% python3 -q
>>> import numpy as np
>>> np.set_printoptions(precision=3, suppress=True, linewidth=160)
>>> data = np.load("arr.npy")
>>> data
array([[23.092,  3.359, 19.189, 17.055],
       [21.677,  1.168, 21.037, 18.085],
       [24.964,  4.446, 23.108, 17.452],
       [24.84 ,  2.706, 19.465, 19.396],
       [23.286,  1.931, 21.29 , 18.048],
       [23.266,  4.684, 21.045, 18.291],
       [24.378,  4.573, 21.824, 19.543],
       [23.594,  3.505, 20.447, 18.381],
       [24.664,  4.125, 19.784, 18.593],
       [23.383,  3.332, 20.306, 17.804],
       [24.177,  3.281, 21.283, 18.545],
       [24.407,  2.263, 21.341, 18.155],
       [24.466,  3.079, 21.879, 17.135],
       [23.576,  3.779, 20.519, 17.172],
       [23.083,  3.621, 22.408, 18.773],
       [24.148,  2.215, 18.244, 16.025],
       [22.613,  2.785, 21.045, 17.135],
       [25.798,  2.65 , 21.994, 18.743],
       [23.294,  4.28 , 20.604, 17.49 ],
       [23.818,  1.738, 22.193, 19.533],
       [23.928,  1.332, 20.696, 16.794]])
>>> d = np.linalg.norm(data[:, None] - data[None], axis=-1)
>>> d[19].round(6).argsort(kind="stable")[:4]
array([19, 11,  4, 10])
>>> (d + 1e9 * np.eye(21)).round(6).argmin(axis=1)
array([ 9,  4, 12,  8, 11, 18, 10,  9,  7,  7,  7, 10, 11, 18, 10,  0,  9, 11, 13, 11,  4])
>>> d[:5, :5]
array([[0.   , 3.358, 4.495, 3.006, 2.734],
       [3.358, 0.   , 5.122, 4.069, 1.799],
       [4.495, 5.122, 0.   , 4.483, 3.578],
       [3.006, 4.069, 4.483, 0.   , 2.857],
       [2.734, 1.799, 3.578, 2.857, 0.   ]])
>>> rng = np.random.default_rng(12773)
>>> out = data + rng.integers(-2, 3, (21, 1)) @ rng.integers(-2, 3, (1, 4))
>>> out
array([[27.092,  7.359, 15.189, 17.055],
       [17.677, -2.832, 25.037, 18.085],
       [26.964,  6.446, 21.108, 17.452],
       [24.84 ,  2.706, 19.465, 19.396],
       [19.286, -2.069, 25.29 , 18.048],
       [25.266,  6.684, 19.045, 18.291],
       [26.378,  6.573, 19.824, 19.543],
       [25.594,  5.505, 18.447, 18.381],
       [22.664,  2.125, 21.784, 18.593],
       [27.383,  7.332, 16.306, 17.804],
       [22.177,  1.281, 23.283, 18.545],
       [28.407,  6.263, 17.341, 18.155],
       [26.466,  5.079, 19.879, 17.135],
       [23.576,  3.779, 20.519, 17.172],
       [27.083,  7.621, 18.408, 18.773],
       [24.148,  2.215, 18.244, 16.025],
       [24.613,  4.785, 19.045, 17.135],
       [29.798,  6.65 , 17.994, 18.743],
       [21.294,  2.28 , 22.604, 17.49 ],
       [27.818,  5.738, 18.193, 19.533],
       [23.928,  1.332, 20.696, 16.794]])
>>> np.abs(out - data).sum(axis=1)
array([12., 12.,  6.,  0., 12.,  6.,  6.,  6.,  6., 12.,  6., 12.,  6.,  0., 12.,  0.,  6., 12.,  6., 12.,  0.])
>>> np.linalg.matrix_rank(out - data, tol=1e-8)
np.int64(1)
>>> x = np.array([1, 0, 2, 2])
>>> rhs = data @ x
>>> coef, lr = np.zeros(4), 1 / np.linalg.norm(data, 2) ** 2
>>> for i in range(150):
...     coef -= lr * data.T @ (data @ coef - rhs)
...     if i % 50 == 0: print(i, round(np.linalg.norm(data @ coef - rhs), 3))
... 
0 4.712
50 4.562
100 4.417
>>> np.round(np.linalg.cond(data), 3)
np.float64(48.586)
>>> coef
array([1.736, 0.206, 1.64 , 1.409])
>>> out = np.array([[1, 2], [0, 2]])
>>> basis = np.array([[0, -1, -6], [-8, 3, -5], [-1, 9, 4]])
>>> E = np.block([[out, np.zeros((2, 3))], [np.zeros((3, 2)), basis]])
>>> E
array([[ 1.,  2.,  0.,  0.,  0.],
       [ 0.,  2.,  0.,  0.,  0.],
       [ 0.,  0.,  0., -1., -6.],
       [ 0.,  0., -8.,  3., -5.],
       [ 0.,  0., -1.,  9.,  4.]])
>>> round(float(np.linalg.norm(E) ** 2 / np.linalg.norm(E, 2) ** 2), 3)
2.124
>>> round(float(np.linalg.norm(E, "nuc")), 3)
28.053
>>> E[3] @ E[4]
np.float64(15.0)
>>> np.linalg.norm(E, axis=0)
array([1.   , 2.828, 8.062, 9.539, 8.775])
>>> np.linalg.norm(E, axis=1)
array([2.236, 2.   , 6.083, 9.899, 9.899])
>>> q, _ = np.linalg.qr(np.array([[-0.7, 0.3, 1.0, 0.9, -0.6, 0.8],
...     [1.6, -0.4, -0.1, -1.0, -0.4, -0.9],
...     [-0.6, 0.0, -0.7, 0.8, 1.2, -1.2],
...     [-0.1, 1.1, -0.2, -0.8, 1.3, 2.7],
...     [-0.7, -0.4, 1.1, -1.3, 0.5, -1.2],
...     [-0.6, 1.4, 0.1, 0.3, -0.5, 0.8]]))
>>> F = -3 * q
>>> F
array([[ 1.016,  0.087, -1.606, -1.781,  1.481, -0.137],
       [-2.323,  0.292, -0.804,  0.086,  0.665, -1.557],
       [ 0.871, -0.368,  1.833,  0.015,  1.265, -1.774],
       [ 0.145,  1.832,  0.021,  1.452,  1.645,  0.899],
       [ 1.016, -1.117, -1.518,  1.918, -0.051, -0.858],
       [ 0.871,  2.042, -0.336, -0.187, -1.434, -1.367]])
>>> round(float(np.linalg.norm(F, "nuc")), 3)
18.0
>>> print(np.round(np.linalg.norm(F[4] - F[2]), 3))
4.243
>>> print(round(np.linalg.norm(F) ** 2 / np.linalg.norm(F, 2) ** 2, 3))
6.0
>>> np.linalg.norm(F, axis=0)
array([3., 3., 3., 3., 3., 3.])
>>> idx = rng.permutation(6)
>>> idx
array([5, 0, 4, 2, 3, 1])
>>> out = F[idx][:, idx]
>>> print(out)
[[-1.367  0.871 -1.434 -0.336 -0.187  2.042]
 [-0.137  1.016  1.481 -1.606 -1.781  0.087]
 [-0.858  1.016 -0.051 -1.518  1.918 -1.117]
 [-1.774  0.871  1.265  1.833  0.015 -0.368]
 [ 0.899  0.145  1.645  0.021  1.452  1.832]
 [-1.557 -2.323  0.665 -0.804  0.086  0.292]]
>>> np.allclose(out, F)
False
>>> print(np.sort(np.abs(np.linalg.eigvals(out))))
[3. 3. 3. 3. 3. 3.]
>>> print(np.diag(out))
[-1.367  1.016 -0.051  1.833  1.452  0.292]
>>> round(np.trace(out), 3)
np.float64(3.176)
>>> r0 = np.array([0, -1, 0, 1, 2, 2])
>>> out = F + np.outer(r0, np.eye(6)[1])
>>> out
array([[ 1.016,  0.087, -1.606, -1.781,  1.481, -0.137],
       [-2.323, -0.708, -0.804,  0.086,  0.665, -1.557],
       [ 0.871, -0.368,  1.833,  0.015,  1.265, -1.774],
       [ 0.145,  2.832,  0.021,  1.452,  1.645,  0.899],
       [ 1.016,  0.883, -1.518,  1.918, -0.051, -0.858],
       [ 0.871,  4.042, -0.336, -0.187, -1.434, -1.367]])
>>> np.linalg.matrix_rank(out - F)
np.int64(1)
>>> np.round(np.linalg.det(out) / np.linalg.det(F), 3), round(float(1 + np.linalg.solve(F, r0)[1]), 3)
(np.float64(1.377), 1.377)
>>> x = np.array([2, 1, 2, 1, 0, 2])
>>> rhs = out @ x
>>> rhs
array([-3.146, -9.989,  1.508,  6.414,  0.082,  2.192])
>>> np.round(np.linalg.solve(out, rhs + out[:, 2]), 3) + 0
array([2., 1., 3., 1., 0., 2.])
>>> m1 = np.loadtxt("a.csv", delimiter=",")
>>> m1
array([[1.   , 0.7  , 0.49 , 0.343, 0.24 , 0.168, 0.118],
       [0.7  , 1.   , 0.7  , 0.49 , 0.343, 0.24 , 0.168],
       [0.49 , 0.7  , 1.   , 0.7  , 0.49 , 0.343, 0.24 ],
       [0.343, 0.49 , 0.7  , 1.   , 0.7  , 0.49 , 0.343],
       [0.24 , 0.343, 0.49 , 0.7  , 1.   , 0.7  , 0.49 ],
       [0.168, 0.24 , 0.343, 0.49 , 0.7  , 1.   , 0.7  ],
       [0.118, 0.168, 0.24 , 0.343, 0.49 , 0.7  , 1.   ]])
>>> w, V = np.linalg.eigh(m1)
>>> x = np.array([5, 1, 5, 5, 1, -4, -3])
>>> V * np.maximum(w, 0) @ V.T
array([[1.   , 0.7  , 0.49 , 0.343, 0.24 , 0.168, 0.118],
       [0.7  , 1.   , 0.7  , 0.49 , 0.343, 0.24 , 0.168],
       [0.49 , 0.7  , 1.   , 0.7  , 0.49 , 0.343, 0.24 ],
       [0.343, 0.49 , 0.7  , 1.   , 0.7  , 0.49 , 0.343],
       [0.24 , 0.343, 0.49 , 0.7  , 1.   , 0.7  , 0.49 ],
       [0.168, 0.24 , 0.343, 0.49 , 0.7  , 1.   , 0.7  ],
       [0.118, 0.168, 0.24 , 0.343, 0.49 , 0.7  , 1.   ]])
>>> x @ m1 @ x
np.float64(156.798)
>>> print(V * np.abs(w) @ V.T)
[[1.    0.7   0.49  0.343 0.24  0.168 0.118]
 [0.7   1.    0.7   0.49  0.343 0.24  0.168]
 [0.49  0.7   1.    0.7   0.49  0.343 0.24 ]
 [0.343 0.49  0.7   1.    0.7   0.49  0.343]
 [0.24  0.343 0.49  0.7   1.    0.7   0.49 ]
 [0.168 0.24  0.343 0.49  0.7   1.    0.7  ]
 [0.118 0.168 0.24  0.343 0.49  0.7   1.   ]]
>>> np.linalg.eigvalsh(m1[1:, 1:])
array([0.188, 0.229, 0.325, 0.566, 1.276, 3.417])
>>> round(float(x @ m1 @ x / (x @ x)), 3), round(float(w[0]), 3), round(float(w[-1]), 3)
(1.537, 0.185, 3.679)
>>> np.abs(m1).sum(axis=1).max(), round(np.abs(w).max(), 3)
(np.float64(4.066), np.float64(3.679))
>>> (np.sign(V[:, -1].round(6)) == np.sign(V[0, -1].round(6))).astype(int)
array([1, 1, 1, 1, 1, 1, 1])
>>> x = np.array([-1, -2, 2, -1, 1, 2, 2])
>>> rhs = m1 @ x
>>> rhs
array([-0.951, -0.631,  1.066,  1.443,  2.734,  3.648,  3.573])
>>> np.round(np.linalg.solve(m1, rhs + m1[:, 0]), 3) + 0
array([ 0., -2.,  2., -1.,  1.,  2.,  2.])
>>> np.round(np.linalg.solve(m1, m1[:, 5]), 3) + 0
array([0., 0., 0., 0., 0., 1., 0.])
>>> np.linalg.solve(m1, 3 * rhs)
array([-3., -6.,  6., -3.,  3.,  6.,  6.])
>>> np.linalg.solve(m1.T, m1[0])
array([1., 0., 0., 0., 0., 0., 0.])
>>> print(np.linalg.solve(m1, rhs))
[-1. -2.  2. -1.  1.  2.  2.]
>>> q, V = np.linalg.qr(m1[:, :4])[0], np.linalg.qr(m1[:, 4:])[0]
>>> sigma = np.linalg.svd(q.T @ V, compute_uv=False)
>>> np.degrees(np.arccos(sigma.clip(0, 1)))
array([16.155, 77.639, 89.904])
>>> sigma
array([0.961, 0.214, 0.002])
>>> x = np.array([1, -9, 9, -4, 9, -6, -1])
>>> rhs = m1 @ x
>>> coef, lr = np.zeros(7), 1 / np.linalg.norm(m1, 2) ** 2
>>> for i in range(3):
...     coef -= lr * m1.T @ (m1 @ coef - rhs)
...     if i % 1 == 0: print(i, round(np.linalg.norm(m1 @ coef - rhs), 3))
... 
0 5.15
1 5.015
2 4.888
>>> round(float(np.linalg.cond(m1)), 3)
19.898
>>> coef
array([-0.293, -0.218,  0.243,  0.365,  0.375, -0.019, -0.183])
>>> x = np.array([3, 1, 1, 0, 0, 1, 0])
>>> np.sign((m1 @ x).round(6))
array([1., 1., 1., 1., 1., 1., 1.])
>>> m1 @ np.ones(7)
array([3.059, 3.641, 3.963, 4.066, 3.963, 3.641, 3.059])
>>> np.linalg.norm(m1 @ x) <= np.linalg.norm(m1, 2) * np.linalg.norm(x) + 1e-9
np.True_
>>> m1 @ np.eye(7)[0]
array([1.   , 0.7  , 0.49 , 0.343, 0.24 , 0.168, 0.118])
>>> X = np.load("w.npy")
>>> X
array([[3, 2, 2, 0, 3, 1, 3, 2],
       [0, 3, 1, 1, 2, 1, 0, 2],
       [0, 0, 0, 2, 0, 2, 2, 2],
       [0, 0, 0, 3, 0, 2, 2, 1],
       [0, 0, 0, 0, 2, 0, 3, 1],
       [0, 0, 0, 0, 0, 1, 2, 1],
       [0, 0, 0, 0, 0, 0, 1, 2],
       [0, 0, 0, 0, 0, 0, 0, 2]])
>>> np.argsort(-np.linalg.norm(X, axis=0).round(6), kind="stable")[:3]
array([6, 7, 4])
>>> np.round(np.linalg.norm(X, 2) / np.linalg.norm(X), 3)
np.float64(0.791)
>>> out = np.array([[3, -7, 3],
...     [8, 6, -5],
...     [1, -7, 0],
...     [7, 0, 5],
...     [8, -2, -3],
...     [0, 4, 5]])
>>> basis = np.array([[2, 3, 1, 1], [3, 1, 0, 3], [2, 0, 1, 3]])
>>> W0 = out @ basis
>>> W0
array([[ -9,   2,   6,  -9],
       [ 24,  30,   3,  11],
       [-19,  -4,   1, -20],
       [ 24,  21,  12,  22],
       [  4,  22,   5,  -7],
       [ 22,   4,   5,  27]])
>>> print(np.allclose(W0[:-1].T @ np.linalg.lstsq(W0[:-1].T, W0[-1])[0], W0[-1]))
True
>>> round(np.trace(np.linalg.pinv(W0) @ W0), 3)
np.float64(3.0)
>>> np.linalg.lstsq(W0[:-1].T, W0[-1])[2]
np.int32(3)
>>> print([round(float(x), 3) for x in np.linalg.svd(W0, compute_uv=False)[:3]])
[69.504, 33.241, 11.104]
>>> round(np.linalg.norm(W0, 2) / np.linalg.norm(W0), 3)
np.float64(0.893)
>>> np.linalg.matrix_rank(W0, rtol=0.1)
np.int64(3)
>>> out = np.array([[3, 0, 3], [1, 0, 2], [3, 0, 2], [0, 0, 0]])
>>> print(np.einsum("ik,kj->ij", W0, out))
[[ -7   0 -11]
 [111   0 138]
 [-58   0 -63]
 [129   0 138]
 [ 49   0  66]
 [ 85   0  84]]
>>> np.linalg.matrix_rank(np.vstack([W0, out.T]))
np.int64(4)
>>> print(out.T @ W0.T)
[[ -7 111 -58 129  49  85]
 [  0   0   0   0   0   0]
 [-11 138 -63 138  66  84]]
>>> np.linalg.matrix_rank(W0 @ out)
np.int64(2)
>>> arr = np.array([[0, 0, 0, 1, 0],
...     [0, 0, 1, 0, 0],
...     [0, 1, 0, 1, 1],
...     [1, 0, 1, 0, 0],
...     [0, 0, 1, 0, 0]])
>>> arr
array([[0, 0, 0, 1, 0],
       [0, 0, 1, 0, 0],
       [0, 1, 0, 1, 1],
       [1, 0, 1, 0, 0],
       [0, 0, 1, 0, 0]])
>>> print(np.linalg.matrix_rank(arr, rtol=0.1))
4
>>> round(np.linalg.norm(arr, 2) / np.linalg.norm(arr), 3)
np.float64(0.653)
>>> np.argsort(-np.linalg.norm(arr, axis=0).round(6), kind="stable")[:3]
array([2, 3, 0])
>>> print([round(float(x), 3) for x in np.linalg.svd(arr, compute_uv=False)[:3]])
[1.848, 1.848, 0.765]
>>> print(round(float(np.linalg.eigvalsh(arr).min()), 3))
-1.848
>>> w, V = np.linalg.eigh(arr)
>>> np.abs(V[:, -1])
array([0.271, 0.354, 0.653, 0.5  , 0.354])
>>> np.round(np.linalg.eigvalsh(arr @ arr), 3) + 0
array([0.   , 0.586, 0.586, 3.414, 3.414])
>>> (w > 1e-8).sum(), (w < -1e-8).sum()
(np.int64(2), np.int64(2))
>>> print(w)
[-1.848 -0.765  0.     0.765  1.848]
>>> np.round(V.T @ V, 3) + 0
array([[1., 0., 0., 0., 0.],
       [0., 1., 0., 0., 0.],
       [0., 0., 1., 0., 0.],
       [0., 0., 0., 1., 0.],
       [0., 0., 0., 0., 1.]])
>>> np.linalg.eigvalsh(arr + -2 * np.eye(5))
array([-3.848, -2.765, -2.   , -1.235, -0.152])
>>> np.round(V.T @ arr @ V, 3) + 0
array([[-1.848,  0.   ,  0.   ,  0.   ,  0.   ],
       [ 0.   , -0.765,  0.   ,  0.   ,  0.   ],
       [ 0.   ,  0.   ,  0.   ,  0.   ,  0.   ],
       [ 0.   ,  0.   ,  0.   ,  0.765,  0.   ],
       [ 0.   ,  0.   ,  0.   ,  0.   ,  1.848]])
>>> np.linalg.svd(arr, compute_uv=False)
array([1.848, 1.848, 0.765, 0.765, 0.   ])
